$ python -q
>>> import numpy as np
>>> np.set_printoptions(precision=2, suppress=True, linewidth=100, legacy="1.25")
>>> K = np.loadtxt("m.csv", delimiter=",")
>>> print(K)
[[ 1.38  0.36 -2.64]
 [ 0.34  2.92  0.58]
 [-2.64  0.57 -1.3 ]]
>>> rng = np.random.default_rng(60493)
>>> lab = rng.permutation(3)
>>> print(lab)
[2 1 0]
>>> out = K[lab][:, lab]
>>> out
array([[-1.3 ,  0.57, -2.64],
       [ 0.58,  2.92,  0.34],
       [-2.64,  0.36,  1.38]])
>>> np.allclose(out, K)
False
>>> np.round(np.trace(out), 2)
3.0
>>> print(np.round(np.linalg.det(out), 2), np.round(np.linalg.det(K[lab]), 2))
-27.0 27.0
>>> Q = K.astype(float).copy()
>>> for j in range(3):
...     Q[:, j] -= Q[:, :j] @ (Q[:, :j].T @ Q[:, j])
...     Q[:, j] /= np.linalg.norm(Q[:, j])
... 
>>> print(Q)
[[ 0.46  0.12 -0.88]
 [ 0.11  0.97  0.19]
 [-0.88  0.19 -0.43]]
>>> print(np.round(Q.T @ Q, 2) + 0)
[[1. 0. 0.]
 [0. 1. 0.]
 [0. 0. 1.]]
>>> x0 = np.array([2, 1, 0])
>>> np.abs(np.linalg.eigvals(Q))
array([1., 1., 1.])
>>> np.linalg.inv(Q)
array([[ 0.46,  0.11, -0.88],
       [ 0.12,  0.97,  0.19],
       [-0.88,  0.19, -0.43]])
>>> A = np.loadtxt("layer13.csv", delimiter=",")
>>> print(A)
[[ -0.17 -89.72 -21.28]
 [  0.75 -88.54 -18.49]
 [ -0.56 -90.99 -18.74]
 [  1.46 -90.57 -18.78]
 [ -0.28 -89.79 -19.46]
 [ -0.11 -89.69 -20.11]
 [ -1.22 -90.69 -20.28]
 [ -0.59 -90.7  -20.2 ]
 [ -0.05 -89.96 -19.28]
 [ -1.08 -91.05 -21.  ]
 [  1.32 -89.16 -20.19]
 [ -0.51 -90.49 -19.09]
 [  0.08 -88.54 -18.09]
 [ -1.16 -91.43 -20.51]
 [  0.01 -88.29 -19.18]
 [  2.18 -89.26 -21.48]
 [  0.3  -88.79 -19.17]
 [  0.52 -92.04 -21.5 ]]
>>> proj = A @ np.linalg.solve(A.T @ A, A.T)
>>> round(float(np.trace(proj)), 2)
3.0
>>> proj @ A[:, 0]
array([-0.17,  0.75, -0.56,  1.46, -0.28, -0.11, -1.22, -0.59, -0.05, -1.08,  1.32, -0.51,  0.08,
       -1.16,  0.01,  2.18,  0.3 ,  0.52])
>>> Xs = A - A.mean(axis=0)
>>> evecs = np.linalg.svd(Xs)[2][:1]
>>> out = Xs - Xs @ evecs.T @ evecs
>>> (Xs @ evecs.T).std(axis=0)
array([1.29])
>>> np.diag(evecs.T @ evecs)
array([0.12, 0.55, 0.34])
>>> np.linalg.norm(out, axis=1).round(6).argmax()
15
>>> Xs = (A - A.mean(axis=0)) / A.std(axis=0)
>>> Xs.std(axis=0)
array([1., 1., 1.])
>>> np.argwhere(np.abs(Xs) > 2)
array([[15,  0]])
>>> beta = np.linalg.lstsq(np.delete(Xs, 0, axis=1), Xs[:, 0])[0]
>>> beta
array([ 0.52, -0.24])
>>> np.round(1 - np.var(Xs[:, 0] - np.delete(Xs, 0, axis=1) @ beta), 2)
0.22
>>> np.abs(beta).argmax()
0
>>> f, g = K[1], K[2]
>>> round(f @ g, 2)
-0.0
>>> pr = (f @ g) / (f @ f) * f
>>> g - pr
array([-2.64,  0.57, -1.3 ])
>>> print(pr.round(2) + 0)
[0. 0. 0.]
>>> np.round(np.linalg.norm(f + g) ** 2 + np.linalg.norm(f - g) ** 2, 2)
36.0
>>> print((g - pr) @ f)
0.0
>>> F = np.arange(12).reshape(4, 3) + 4
>>> F
array([[ 4,  5,  6],
       [ 7,  8,  9],
       [10, 11, 12],
       [13, 14, 15]])
>>> # null space of dimension 1
>>> [round(float(x), 2) for x in np.linalg.svd(F, compute_uv=False)[:3]]
[35.0, 0.94, 0.0]
>>> np.argsort(-np.linalg.norm(F, axis=0).round(6), kind="stable")[:3]
array([2, 1, 0])
>>> print(np.linalg.matrix_rank(F, rtol=0.1))
1
>>> np.linalg.cond(F) > 100
True
>>> mat = np.array([[-2, -2, -1, 0], [0, -3, 3, -1], [2, 0, 0, 1]])
>>> mat[0] = mat[2]
>>> mat
array([[ 2,  0,  0,  1],
       [ 0, -3,  3, -1],
       [ 2,  0,  0,  1]])
>>> # rank 2
>>> round(float(np.trace(np.linalg.pinv(mat) @ mat)), 2)
2.0
>>> print(np.unique(mat.round(6), axis=0).shape)
(2, 4)
>>> gram = mat.T @ mat
>>> (mat @ mat.T).shape
(3, 3)
>>> np.diag(gram)
array([8, 9, 9, 3])
>>> np.trace(gram), (mat ** 2).sum()
(29, 29)
>>> print(np.round(np.linalg.svd(mat, compute_uv=False) ** 2, 2) + 0)
[19.22  9.78  0.  ]
>>> Uu, sig, vt = np.linalg.svd(mat)
>>> np.argmax(sig[:-1] / (sig[1:] + 1e-6)) + 1
2
>>> out = Uu[:, :2] @ np.diag(sig[:2]) @ vt[:2]
>>> print(round(float(np.linalg.norm(mat - out, 2)), 2), np.round(sig[2], 2))
0.0 0.0
>>> print(round(np.abs(mat - out).max(), 2))
0.0
>>> arr = np.load("out14.npy")
>>> print(arr)
[[ 0.16 -0.04 -0.17]
 [ 0.8  -0.2  -0.85]
 [ 3.2  -0.8  -3.4 ]]
>>> # rank 1
>>> Uu, sig, vt = np.linalg.svd(arr)
>>> evecs = vt[:(sig > 1e-8).sum()]
>>> x0 = arr[0] + -1 * arr[1] + rng.integers(2) * np.eye(3)[2]
>>> print(x0)
[-0.64  0.16  1.68]
>>> evecs.T @ evecs
array([[ 0.46, -0.11, -0.48],
       [-0.11,  0.03,  0.12],
       [-0.48,  0.12,  0.52]])
>>> np.abs(np.diag(np.linalg.qr(arr)[1])) > 1e-9
array([ True, False, False])
>>> np.linalg.lstsq(arr[:-1].T, arr[-1])[2]
1
>>> np.allclose(arr[:-1].T @ np.linalg.lstsq(arr[:-1].T, arr[-1])[0], arr[-1])
True
>>> print(np.unique(arr.round(6), axis=0).shape)
(3, 3)
>>> print(np.linalg.cond(arr) > 100)
True
>>> np.argsort(-np.linalg.norm(arr, axis=0).round(6), kind="stable")[:3]
array([2, 0, 1])
>>> (arr + arr.T) / 2
array([[ 0.16,  0.38,  1.52],
       [ 0.38, -0.2 , -0.82],
       [ 1.52, -0.82, -3.4 ]])
>>> print(np.linalg.matrix_power(arr, 4))
[[  -6.51    1.63    6.92]
 [ -32.57    8.14   34.6 ]
 [-130.26   32.57  138.41]]
>>> np.trace(arr)
-3.44
>>> round(float(np.abs(np.linalg.eigvals(arr)).max()), 2)
3.44
>>> np.round(np.sort(np.abs(np.linalg.eigvals(arr))), 2) + 0
array([0.  , 0.  , 3.44])
>>> np.allclose(arr @ arr.T, arr.T @ arr)
False
>>> (arr - arr.T) / 2
array([[ 0.  , -0.42, -1.69],
       [ 0.42,  0.  , -0.02],
       [ 1.69,  0.02,  0.  ]])
>>> gram = arr.T @ arr
>>> print(np.linalg.matrix_rank(gram))
1
>>> np.allclose(gram, gram.T)
True
>>> (arr @ arr.T).shape
(3, 3)
>>> np.diag(gram)
array([10.91,  0.68, 12.31])
>>> t = np.sort(rng.uniform(-2, 2, 20))
>>> W0 = np.c_[t, t ** 2, t ** 3] @ np.array([[-5, 1, -1], [0, -5, -1], [1, -2, -2]])
>>> W0
array([[  3.13,  -6.33,  10.35],
       [  4.08,  -6.06,   6.31],
       [  4.29,  -5.54,   4.45],
       [  4.3 ,  -5.22,   3.72],
       [  4.26,  -4.9 ,   3.15],
       [  3.41,  -2.85,   1.11],
       [  3.32,  -2.71,   1.02],
       [  2.93,  -2.15,   0.75],
       [  2.88,  -2.09,   0.72],
       [  2.49,  -1.62,   0.54],
       [  1.94,  -1.08,   0.37],
       [  0.45,  -0.13,   0.08],
       [  0.38,  -0.1 ,   0.07],
       [ -1.42,  -0.17,  -0.42],
       [ -1.59,  -0.27,  -0.5 ],
       [ -2.43,  -1.07,  -1.05],
       [ -4.21,  -8.11,  -5.27],
       [ -4.29,  -9.97,  -6.41],
       [ -4.29, -12.48,  -7.97],
       [ -2.72, -29.31, -18.85]])
>>> Xs = W0 - W0.mean(axis=0)
>>> Uu, sig, vt = np.linalg.svd(Xs, full_matrices=False)
>>> np.abs(vt[0]).argmax()
1
>>> print(np.abs(Uu[:, 0]).argmax())
19
>>> np.round(Xs.mean(axis=0), 2) + 0
array([0., 0., 0.])
>>> round(float((sig ** 2).sum() ** 2 / (sig ** 4).sum()), 2)
1.47
>>> print((np.sign(Uu[:, 0]) == np.sign(Uu[0, 0])).astype(int))
[1 1 1 1 1 1 1 1 1 1 1 1 1 1 1 1 0 0 0 0]
>>> print(sig ** 2 / (sig ** 2).sum())
[0.81 0.16 0.03]
